$ python -q
>>> import numpy as np
>>> from numpy import linalg as LA
>>> np.set_printoptions(precision=2, suppress=True, linewidth=160, legacy="1.25")
>>> feats = np.loadtxt("sample13.csv", delimiter=",")
>>> feats
array([[ 3., -2.,  3., -2.,  3., -2.],
       [-1., -1., -1., -1., -1., -1.],
       [-2.,  1., -2.,  1., -2.,  1.],
       [ 3., -2.,  3., -2.,  3., -2.],
       [-1., -1., -1., -1., -1., -1.],
       [-2.,  1., -2.,  1., -2.,  1.]])
>>> # rows and columns are dependent
>>> U, sv, Vh = LA.svd(feats)
>>> evecs = Vh[:(sv > 1e-8).sum()]
>>> rng = np.random.default_rng(2180)
>>> x = feats[5] + -1 * feats[3] + rng.integers(2) * np.eye(6)[1]
>>> x
array([-5.,  4., -5.,  3., -5.,  3.])
>>> np.diag(evecs.T @ evecs)
array([0.33, 0.33, 0.33, 0.33, 0.33, 0.33])
>>> np.round(LA.norm(x - evecs.T @ evecs @ x), 2)
0.82
>>> np.round(evecs.T @ evecs, 2) + 0
array([[0.33, 0.  , 0.33, 0.  , 0.33, 0.  ],
       [0.  , 0.33, 0.  , 0.33, 0.  , 0.33],
       [0.33, 0.  , 0.33, 0.  , 0.33, 0.  ],
       [0.  , 0.33, 0.  , 0.33, 0.  , 0.33],
       [0.33, 0.  , 0.33, 0.  , 0.33, 0.  ],
       [0.  , 0.33, 0.  , 0.33, 0.  , 0.33]])
>>> LA.matrix_rank(np.vstack([feats, x]))
3
>>> A2 = np.array([[2, 1], [1, 1], [0, 1], [1, 0], [1, 2], [1, 0]])
>>> np.vstack([feats, A2.T]).shape
(8, 6)
>>> np.einsum("ik,kj->ji", feats, A2)
array([[ 3., -6., -3.,  3., -6., -3.],
       [10., -5., -7., 10., -5., -7.]])
>>> np.einsum("ij->j", feats)
array([ 0., -4.,  0., -4.,  0., -4.])
>>> LA.matrix_rank(feats @ A2)
2
>>> np.einsum("ik,kj->ij", feats, A2)
array([[ 3., 10.],
       [-6., -5.],
       [-3., -7.],
       [ 3., 10.],
       [-6., -5.],
       [-3., -7.]])
>>> A2 = feats[0, 0] * feats[1:] - np.outer(feats[1:, 0], feats[0])
>>> A2
array([[ 0., -5.,  0., -5.,  0., -5.],
       [ 0., -1.,  0., -1.,  0., -1.],
       [ 0.,  0.,  0.,  0.,  0.,  0.],
       [ 0., -5.,  0., -5.,  0., -5.],
       [ 0., -1.,  0., -1.,  0., -1.]])
>>> LA.matrix_rank(A2), LA.matrix_rank(feats)
(1, 2)
>>> feats[:, 0] / feats[0, 0]
array([ 1.  , -0.33, -0.67,  1.  , -0.33, -0.67])
>>> W = np.array([[3, 3, 1, 2, -1, 1],
...     [1, 1, -3, 0, -2, -1],
...     [0, 1, 2, 0, -1, -2],
...     [3, -2, 2, 2, -1, 0],
...     [-2, 3, -1, 1, 1, 2],
...     [-2, 2, -1, -1, -2, 2]])
>>> beta = np.array([-1, 4, -4, -4, 0, 2])
>>> H = np.maximum(A2 @ W + beta, 0)
>>> (H > 0).astype(int)
array([[0, 0, 1, 0, 1, 0],
       [0, 1, 0, 0, 1, 1],
       [0, 1, 0, 0, 0, 1],
       [0, 0, 1, 0, 1, 0],
       [0, 1, 0, 0, 1, 1]])
>>> LA.matrix_rank(H)
3
>>> cent = np.array([[7, 2, 7],
...     [-1, -5, 6],
...     [1, 8, 7],
...     [-8, -4, 8],
...     [5, 6, 0],
...     [-6, -5, -3]])
>>> (H @ cent).round(6).argmax(axis=1)
array([1, 0, 2, 1, 0])
